% python3 -q
>>> import numpy as np
>>> np.set_printoptions(precision=1, suppress=True, linewidth=120, floatmode="fixed")
>>> rnd = lambda a: np.round(a, 1) + 0
>>> data = np.load("layer10.npy")
>>> data
array([[  7.0,   8.0,  16.0,  -4.0,   4.0],
       [  8.0,  19.0,  32.0,  -8.0,   8.0],
       [ 16.0,  32.0,  67.0, -16.0,  16.0],
       [ -4.0,  -8.0, -16.0,   7.0,  -4.0],
       [  4.0,   8.0,  16.0,  -4.0,   7.0]])
>>> x = np.ones(5)
>>> for _ in range(6):
...     x = data @ x
...     x /= np.linalg.norm(x)
...     print(round(x @ data @ x, 1))
... 
94.9
95.0
95.0
95.0
95.0
95.0
>>> rnd(x)
array([ 0.2,  0.4,  0.8, -0.2,  0.2])
>>> rnd(np.linalg.eigvalsh(data)[-1])
np.float64(95.0)
>>> A = np.loadtxt("w.csv", delimiter=",")
>>> A
array([[ 1.0,  0.0,  0.0,  0.0,  0.0,  0.0,  0.0,  0.0,  0.0,  0.0,  0.0],
       [ 0.0,  0.0,  0.0,  0.0,  0.0,  0.0,  0.0,  0.0,  0.0,  1.0,  0.0],
       [ 0.0,  0.0,  0.0,  0.0, -2.0,  0.0,  0.0,  0.0,  0.0,  0.0,  0.0],
       [ 0.0,  0.0,  0.0,  0.0,  0.0,  0.0,  0.0,  0.0,  2.0,  0.0,  0.0],
       [ 0.0,  0.0,  0.0, -2.0,  0.0,  0.0,  0.0,  0.0,  0.0,  0.0,  0.0],
       [ 0.0,  0.0,  0.0,  0.0,  0.0,  0.0,  1.0,  0.0,  0.0,  0.0,  0.0],
       [ 0.0, -2.0,  0.0,  0.0,  0.0,  0.0,  0.0,  0.0,  0.0,  0.0,  0.0],
       [ 0.0,  0.0,  0.0,  0.0,  0.0,  0.0,  0.0,  3.0,  0.0,  0.0,  0.0],
       [ 0.0,  0.0,  0.0,  0.0,  0.0, -2.0,  0.0,  0.0,  0.0,  0.0,  0.0],
       [ 0.0,  0.0,  0.0,  0.0,  0.0,  0.0,  0.0,  0.0,  0.0,  0.0, -1.0],
       [ 0.0,  0.0, -1.0,  0.0,  0.0,  0.0,  0.0,  0.0,  0.0,  0.0,  0.0]])
>>> r0 = np.array([1, 3, 3])
>>> np.cross(A[3, :3], A[1, :3])
array([0.0, 0.0, 0.0])
>>> np.polyval(r0, A[3])
array([ 3.0,  3.0,  3.0,  3.0,  3.0,  3.0,  3.0,  3.0, 13.0,  3.0,  3.0])
>>> Y = np.array([[3, 2, 1, 2, 1, 0, 1],
...     [0, 2, 2, 3, 2, 1, 0],
...     [1, 3, 2, 1, 2, 1, 0],
...     [1, 1, 3, 0, 2, 1, 0],
...     [3, 3, 0, 2, 1, 2, 2],
...     [3, 3, 1, 2, 0, 2, 3],
...     [3, 0, 2, 3, 3, 2, 3]])
>>> E = np.tril(Y)
>>> E
array([[3, 0, 0, 0, 0, 0, 0],
       [0, 2, 0, 0, 0, 0, 0],
       [1, 3, 2, 0, 0, 0, 0],
       [1, 1, 3, 0, 0, 0, 0],
       [3, 3, 0, 2, 1, 0, 0],
       [3, 3, 1, 2, 0, 2, 0],
       [3, 0, 2, 3, 3, 2, 3]])
>>> np.unique(E.round(6), axis=0).shape
(7, 7)
>>> rnd(E @ np.linalg.pinv(E) @ E)
array([[3.0, 0.0, 0.0, 0.0, 0.0, 0.0, 0.0],
       [0.0, 2.0, 0.0, 0.0, 0.0, 0.0, 0.0],
       [1.0, 3.0, 2.0, 0.0, 0.0, 0.0, 0.0],
       [1.0, 1.0, 3.0, 0.0, 0.0, 0.0, 0.0],
       [3.0, 3.0, 0.0, 2.0, 1.0, 0.0, 0.0],
       [3.0, 3.0, 1.0, 2.0, 0.0, 2.0, 0.0],
       [3.0, 0.0, 2.0, 3.0, 3.0, 2.0, 3.0]])
>>> try:
...     np.linalg.inv(E)
... except np.linalg.LinAlgError as e:
...     print(repr(e))
... 
LinAlgError('Singular matrix')
>>> rnd(np.sort(np.linalg.eigvals(A).real))
array([-1.4, -1.4, -0.7, -0.7,  0.3,  0.3,  1.0,  1.1,  1.1,  1.5,  3.0])
>>> A @ A
array([[ 1.0,  0.0,  0.0,  0.0,  0.0,  0.0,  0.0,  0.0,  0.0,  0.0,  0.0],
       [ 0.0,  0.0,  0.0,  0.0,  0.0,  0.0,  0.0,  0.0,  0.0,  0.0, -1.0],
       [ 0.0,  0.0,  0.0,  4.0,  0.0,  0.0,  0.0,  0.0,  0.0,  0.0,  0.0],
       [ 0.0,  0.0,  0.0,  0.0,  0.0, -4.0,  0.0,  0.0,  0.0,  0.0,  0.0],
       [ 0.0,  0.0,  0.0,  0.0,  0.0,  0.0,  0.0,  0.0, -4.0,  0.0,  0.0],
       [ 0.0, -2.0,  0.0,  0.0,  0.0,  0.0,  0.0,  0.0,  0.0,  0.0,  0.0],
       [ 0.0,  0.0,  0.0,  0.0,  0.0,  0.0,  0.0,  0.0,  0.0, -2.0,  0.0],
       [ 0.0,  0.0,  0.0,  0.0,  0.0,  0.0,  0.0,  9.0,  0.0,  0.0,  0.0],
       [ 0.0,  0.0,  0.0,  0.0,  0.0,  0.0, -2.0,  0.0,  0.0,  0.0,  0.0],
       [ 0.0,  0.0,  1.0,  0.0,  0.0,  0.0,  0.0,  0.0,  0.0,  0.0,  0.0],
       [ 0.0,  0.0,  0.0,  0.0,  2.0,  0.0,  0.0,  0.0,  0.0,  0.0,  0.0]])
>>> (np.linalg.matrix_power((A != 0) + (A.T != 0) + np.eye(11), 11) > 0).astype(int)
array([[1, 0, 0, 0, 0, 0, 0, 0, 0, 0, 0],
       [0, 1, 1, 1, 1, 1, 1, 0, 1, 1, 1],
       [0, 1, 1, 1, 1, 1, 1, 0, 1, 1, 1],
       [0, 1, 1, 1, 1, 1, 1, 0, 1, 1, 1],
       [0, 1, 1, 1, 1, 1, 1, 0, 1, 1, 1],
       [0, 1, 1, 1, 1, 1, 1, 0, 1, 1, 1],
       [0, 1, 1, 1, 1, 1, 1, 0, 1, 1, 1],
       [0, 0, 0, 0, 0, 0, 0, 1, 0, 0, 0],
       [0, 1, 1, 1, 1, 1, 1, 0, 1, 1, 1],
       [0, 1, 1, 1, 1, 1, 1, 0, 1, 1, 1],
       [0, 1, 1, 1, 1, 1, 1, 0, 1, 1, 1]])
>>> np.flatnonzero(np.linalg.matrix_power((A != 0) + (A.T != 0) + np.eye(11), 11)[9])
array([ 1,  2,  3,  4,  5,  6,  8,  9, 10])
>>> W0 = np.load("out5.npy")
>>> W0
array([[ -1.9, -12.9,   6.8,  -1.6,  -9.3,  -7.3,   0.3,   6.3],
       [ -1.0,  -3.5,  -4.5,   4.4,  -2.0,   2.4,  -6.2, -17.3],
       [  0.1, -11.8,  -6.3, -14.5,  -1.2,   0.2,  -0.4,   3.0],
       [ -0.6,   2.0,   9.1,  -5.8,   0.5,  12.3,  -7.7,  -8.2],
       [  9.5,  -5.7,  -2.2, -10.0,  -4.7,  12.2,  -0.8,  -0.8],
       [  4.3,   4.8, -10.9,  -1.2,   1.0,  11.0,  10.4,  -3.0],
       [-10.1,   5.9,  -0.3,  -8.0,   6.1,  -3.9,   9.8,  -7.2],
       [ -1.6,   7.5,   8.1,   0.3,  12.3,   9.7,  -5.4,   1.6],
       [ -1.2,   7.6,   2.6,   4.5, -15.3,  -0.5,   8.0,  -3.7],
       [  9.3,   2.3,  -3.9,   6.4,  12.8,   9.0,  -0.8,  -2.3],
       [ -8.6,  -3.0,  -5.3,  -9.1,  11.4,  -2.8,   2.9,   7.8],
       [ -0.3,  13.1,  -1.0,  -7.2,  -1.8,   2.1, -11.8,  -5.4],
       [ -4.6,  14.0,  -0.6,   1.4,   3.9,  -9.2,   3.6,  -8.3],
       [  3.2,  17.0,  -3.4,  -2.8,   4.3,   3.5,   5.8,  -4.0],
       [ -7.6,  -5.1,   2.3,   0.0,   5.4,   0.2,  11.7, -12.0],
       [ 15.1,   1.1,  -3.8,   9.0,  -3.1,   0.5,   6.9,  -4.3],
       [ -1.0,  -8.2,   2.5,   5.7,  11.7,   5.9, -10.0,  -4.7],
       [ -4.9,   7.4,  -2.8, -12.0,   6.6,   0.8,   9.5,  -5.9],
       [  0.3,  -2.6,   3.0,  -1.6,   2.4,  -9.2,  -2.4,  16.9],
       [ 11.6,   7.5,   9.6,  -5.3,  -3.6,   5.1,   2.0,  -6.8],
       [ -5.3,  12.2,  -1.0,   2.7,  -8.8,   0.2,  -7.1,  -9.3],
       [  7.5,   1.3,  -7.7,   3.2,   5.4,   8.9,  11.6,  -5.5],
       [ 15.4,  -2.5,  -6.6,  -4.9,  -6.9,  -3.4,  -2.9,   4.8],
       [  0.3,   6.1, -12.6,   4.7,   1.1,  10.0,  -1.9,  -8.8],
       [ -1.2, -11.9,  -0.7,  -5.2,   0.3, -10.1,  -2.1,  11.1],
       [ 16.7,   3.3,   1.5,   9.2,   1.0,  -2.9,  -3.2,  -1.4],
       [  5.6,  12.0,  -7.7,  11.9,   1.2,  -4.2,   1.1,   1.9],
       [  5.5,   9.8,  -1.3, -10.3,   4.5,   5.4, -10.8,   0.1],
       [  0.7,  -8.3,  -0.5,   2.7, -11.2,  13.7,  -3.3,   1.2],
       [  6.9,  -6.6,   2.8, -13.2,   5.9,  -6.7,  -4.5,  -5.1],
       [ -2.4,   5.2,  -2.2, -10.5, -13.7,   5.4,   3.0,   5.2],
       [  0.7,  -8.9,  11.4,  -8.7,  -4.9,  -0.2,  -8.3,   4.7]])
>>> np.diff(data, axis=0)
array([[  1.0,  11.0,  16.0,  -4.0,   4.0],
       [  8.0,  13.0,  35.0,  -8.0,   8.0],
       [-20.0, -40.0, -83.0,  23.0, -20.0],
       [  8.0,  16.0,  32.0, -11.0,  11.0]])
>>> rnd(np.linalg.norm(data))
np.float64(95.2)
>>> rnd(np.linalg.svd(data, compute_uv=False))
array([95.0,  3.0,  3.0,  3.0,  3.0])
>>> data[:, 5]
Traceback (most recent call last):
  File "<python-input-29>", line 1, in <module>
    data[:, 5]
    ~~~~^^^^^^
IndexError: index 5 is out of bounds for axis 1 with size 5
>>> np.linalg.matrix_rank(data)
np.int64(5)
>>> data.sum(axis=0)
array([ 31.0,  59.0, 115.0, -25.0,  31.0])
>>> np.abs(data).max()
np.float64(67.0)
